% ipython --no-banner

In [1]: import numpy as np

In [2]: from numpy import linalg as LA

In [3]: np.set_printoptions(precision=3, suppress=True, linewidth=140)

In [4]: W0 = np.load("out13.npy")

In [5]: W0
Out[5]: 
array([[ 1.,  1., -1.,  4.,  0.,  2., -7.],
       [ 5., -3.,  0.,  1.,  2.,  3.,  0.],
       [-5., -3.,  4., -4., -5., -5.,  7.],
       [-3.,  5.,  4.,  2.,  4.,  3., -1.],
       [-2.,  1.,  5., -4.,  4.,  4., -6.],
       [ 0., -3., -5.,  3., -3.,  0.,  0.],
       [ 0.,  0.,  0.,  0.,  0.,  0., -2.]])

In [6]: np.sort(np.abs(LA.eigvals(W0)))
Out[6]: array([2.   , 3.064, 4.856, 4.863, 4.863, 5.048, 5.048])

In [7]: np.allclose(W0, W0.T)
Out[7]: False

In [8]: (W0 - W0.T) / 2
Out[8]: 
array([[ 0. , -2. ,  2. ,  3.5,  1. ,  1. , -3.5],
       [ 2. ,  0. ,  1.5, -2. ,  0.5,  3. ,  0. ],
       [-2. , -1.5,  0. , -4. , -5. ,  0. ,  3.5],
       [-3.5,  2. ,  4. ,  0. ,  4. ,  0. , -0.5],
       [-1. , -0.5,  5. , -4. ,  0. ,  3.5, -3. ],
       [-1. , -3. ,  0. ,  0. , -3.5,  0. ,  0. ],
       [ 3.5,  0. , -3.5,  0.5,  3. ,  0. ,  0. ]])

In [9]: round(np.abs(LA.eigvals(W0)).max(), 3)
Out[9]: np.float64(5.048)

In [10]: (W0 + W0.T) / 2
Out[10]: 
array([[ 1. ,  3. , -3. ,  0.5, -1. ,  1. , -3.5],
       [ 3. , -3. , -1.5,  3. ,  1.5,  0. ,  0. ],
       [-3. , -1.5,  4. ,  0. ,  0. , -5. ,  3.5],
       [ 0.5,  3. ,  0. ,  2. ,  0. ,  3. , -0.5],
       [-1. ,  1.5,  0. ,  0. ,  4. ,  0.5, -3. ],
       [ 1. ,  0. , -5. ,  3. ,  0.5,  0. ,  0. ],
       [-3.5,  0. ,  3.5, -0.5, -3. ,  0. , -2. ]])

In [11]: m1 = np.load("mat.npy")

In [12]: m1
Out[12]: 
array([[3, 1, 0, 0, 1],
       [2, 1, 1, 3, 3],
       [0, 0, 2, 1, 0]])

In [13]: theta = np.radians(60)

In [14]: R = np.eye(5)

In [15]: R[1, 1] = R[3, 3] = np.cos(theta)

In [16]: R[1, 3], R[3, 1] = -np.sin(theta), np.sin(theta)

In [17]: R
Out[17]: 
array([[ 1.   ,  0.   ,  0.   ,  0.   ,  0.   ],
       [ 0.   ,  0.5  ,  0.   , -0.866,  0.   ],
       [ 0.   ,  0.   ,  1.   ,  0.   ,  0.   ],
       [ 0.   ,  0.866,  0.   ,  0.5  ,  0.   ],
       [ 0.   ,  0.   ,  0.   ,  0.   ,  1.   ]])

In [18]: B = m1 @ R.T

In [19]: np.allclose(m1 @ m1.T, B @ B.T)
Out[19]: True

In [20]: np.allclose(LA.norm(m1, axis=1), LA.norm(B, axis=1))
Out[20]: True

In [21]: B
Out[21]: 
array([[ 3.   ,  0.5  ,  0.   ,  0.866,  1.   ],
       [ 2.   , -2.098,  1.   ,  2.366,  3.   ],
       [ 0.   , -0.866,  2.   ,  0.5  ,  0.   ]])

In [22]: np.round(LA.det(R), 3), np.trace(R)
Out[22]: (np.float64(1.0), np.float64(4.0))

In [23]: u = np.array([1, 5, 1])

In [24]: np.correlate(m1[0], m1[1], "full")
Out[24]: array([ 9, 12,  6,  4, 10,  5,  1,  1,  2])

In [25]: np.polyval(u, m1[0])
Out[25]: array([25,  7,  1,  1,  7])

In [26]: u, r1 = m1[1], m1[2]

In [27]: u @ r1
Out[27]: np.int64(5)

In [28]: pr = (u @ r1) / (u @ u) * u

In [29]: (r1 - pr) @ u
Out[29]: np.float64(0.0)

In [30]: pr
Out[30]: array([0.417, 0.208, 0.208, 0.625, 0.625])

In [31]: LA.matrix_rank(np.outer(u, r1))
Out[31]: np.int64(1)

In [32]: np.outer(u, r1)
Out[32]: 
array([[0, 0, 4, 2, 0],
       [0, 0, 2, 1, 0],
       [0, 0, 2, 1, 0],
       [0, 0, 6, 3, 0],
       [0, 0, 6, 3, 0]])

In [33]: round(LA.norm(u + r1) ** 2 + LA.norm(u - r1) ** 2, 3)
Out[33]: np.float64(58.0)

In [34]: B = m1[0, 0] * m1[1:] - np.outer(m1[1:, 0], m1[0])

In [35]: B
Out[35]: 
array([[0, 1, 3, 9, 7],
       [0, 0, 6, 3, 0]])

In [36]: LA.matrix_rank(B), LA.matrix_rank(m1)
Out[36]: (np.int64(2), np.int64(3))

In [37]: C2 = B.T @ B

In [38]: LA.matrix_rank(C2)
Out[38]: np.int64(2)

In [39]: np.allclose(C2, C2.T)
Out[39]: True

In [40]: J = np.loadtxt("case19.csv", delimiter=",")

In [41]: J
Out[41]: 
array([[ 4.,  0.,  6.,  0.],
       [ 6.,  0.,  9.,  0.],
       [ 4.,  0., -2.,  0.],
       [ 6.,  0., -3.,  0.]])

In [42]: Uu, s, Vt = LA.svd(J, full_matrices=False)

In [43]: np.abs(Uu[:, 0]).round(6).argmax()
Out[43]: np.int64(1)

In [44]: s
Out[44]: array([13.061,  7.962,  0.   ,  0.   ])

In [45]: P = np.triu(np.array([[5, 3, 3, 2], [8, 5, 4, 6], [2, 5, 1, 9], [8, 2, 4, 7]]), 1) + np.eye(4)

In [46]: B = P @ J @ LA.inv(P)

In [47]: P @ J - J @ P
Out[47]: 
array([[ 42., -12.,   3., -62.],
       [ 52., -18., -44., -93.],
       [ 54., -12., -39.,  10.],
       [  0., -18., -18.,  15.]])

In [48]: LA.matrix_rank(B)
Out[48]: np.int64(2)

In [49]: np.round(np.poly(B), 3) + 0
Out[49]: array([  1.,  -2., -32.,   0.,   0.])

In [50]: r = LA.matrix_rank(J)

In [51]: r
Out[51]: np.int64(2)

In [52]: null = LA.svd(J)[2][r:].T

In [53]: null @ null.T
Out[53]: 
array([[0., 0., 0., 0.],
       [0., 1., 0., 0.],
       [0., 0., 0., 0.],
       [0., 0., 0., 1.]])

In [54]: null.shape
Out[54]: (4, 2)

In [55]: J @ null
Out[55]: 
array([[0., 0.],
       [0., 0.],
       [0., 0.],
       [0., 0.]])

In [56]: np.allclose(J @ null, 0)
Out[56]: True

In [57]: LA.matrix_rank(J.T @ J), LA.matrix_rank(J @ J.T)
Out[57]: (np.int64(2), np.int64(2))

In [58]: Uu, s, Vt = LA.svd(J)

In [59]: np.argmax(s[:-1] / (s[1:] + 1e-6)) + 1
Out[59]: np.int64(2)

In [60]: B = Uu[:, :2] @ np.diag(s[:2]) @ Vt[:2]

In [61]: LA.matrix_rank(J, rtol=0.05)
Out[61]: np.int64(2)

In [62]: LA.matrix_rank(B)
Out[62]: np.int64(2)

In [63]: round(float(np.abs(J - B).max()), 3)
Out[63]: 0.0

In [64]: rng = np.random.default_rng(842)

In [65]: idx = rng.integers(0, 3, 3)

In [66]: K = np.triu((idx[:, None] == idx) & (rng.random((3, 3)) < 0.8), 1).astype(int)

In [67]: K += K.T

In [68]: K
Out[68]: 
array([[0, 1, 1],
       [1, 0, 1],
       [1, 1, 0]])

In [69]: # equal to its transpose

In [70]: vals, evecs = LA.eig(K)

In [71]: vals
Out[71]: array([-1.,  2., -1.])

In [72]: np.sort(LA.eigvals(K.T))
Out[72]: array([-1., -1.,  2.])

In [73]: np.sort(LA.eigvals(LA.inv(K)))
Out[73]: array([-1. , -1. ,  0.5])

In [74]: data = np.loadtxt("arr.csv", delimiter=",")

In [75]: data
Out[75]: 
array([[3., 1., 1., 1., 1., 1., 1.],
       [1., 3., 1., 1., 1., 1., 1.],
       [1., 1., 3., 1., 1., 1., 1.],
       [1., 1., 1., 3., 1., 1., 1.],
       [1., 1., 1., 1., 3., 1., 1.],
       [1., 1., 1., 1., 1., 3., 1.],
       [1., 1., 1., 1., 1., 1., 3.]])

In [76]: theta = np.radians(30)

In [77]: R = np.eye(7)

In [78]: R[2, 2] = R[0, 0] = np.cos(theta)

In [79]: R[2, 0], R[0, 2] = -np.sin(theta), np.sin(theta)

In [80]: R
Out[80]: 
array([[ 0.866,  0.   ,  0.5  ,  0.   ,  0.   ,  0.   ,  0.   ],
       [ 0.   ,  1.   ,  0.   ,  0.   ,  0.   ,  0.   ,  0.   ],
       [-0.5  ,  0.   ,  0.866,  0.   ,  0.   ,  0.   ,  0.   ],
       [ 0.   ,  0.   ,  0.   ,  1.   ,  0.   ,  0.   ,  0.   ],
       [ 0.   ,  0.   ,  0.   ,  0.   ,  1.   ,  0.   ,  0.   ],
       [ 0.   ,  0.   ,  0.   ,  0.   ,  0.   ,  1.   ,  0.   ],
       [ 0.   ,  0.   ,  0.   ,  0.   ,  0.   ,  0.   ,  1.   ]])

In [81]: B = data @ R.T

In [82]: B
Out[82]: 
array([[ 3.098,  1.   , -0.634,  1.   ,  1.   ,  1.   ,  1.   ],
       [ 1.366,  3.   ,  0.366,  1.   ,  1.   ,  1.   ,  1.   ],
       [ 2.366,  1.   ,  2.098,  1.   ,  1.   ,  1.   ,  1.   ],
       [ 1.366,  1.   ,  0.366,  3.   ,  1.   ,  1.   ,  1.   ],
       [ 1.366,  1.   ,  0.366,  1.   ,  3.   ,  1.   ,  1.   ],
       [ 1.366,  1.   ,  0.366,  1.   ,  1.   ,  3.   ,  1.   ],
       [ 1.366,  1.   ,  0.366,  1.   ,  1.   ,  1.   ,  3.   ]])

In [83]: np.abs(B - data).max(axis=0)
Out[83]: array([1.366, 0.   , 1.634, 0.   , 0.   , 0.   , 0.   ])

In [84]: LA.svd(data, compute_uv=False), LA.svd(B, compute_uv=False)
Out[84]: (array([9., 2., 2., 2., 2., 2., 2.]), array([9., 2., 2., 2., 2., 2., 2.]))
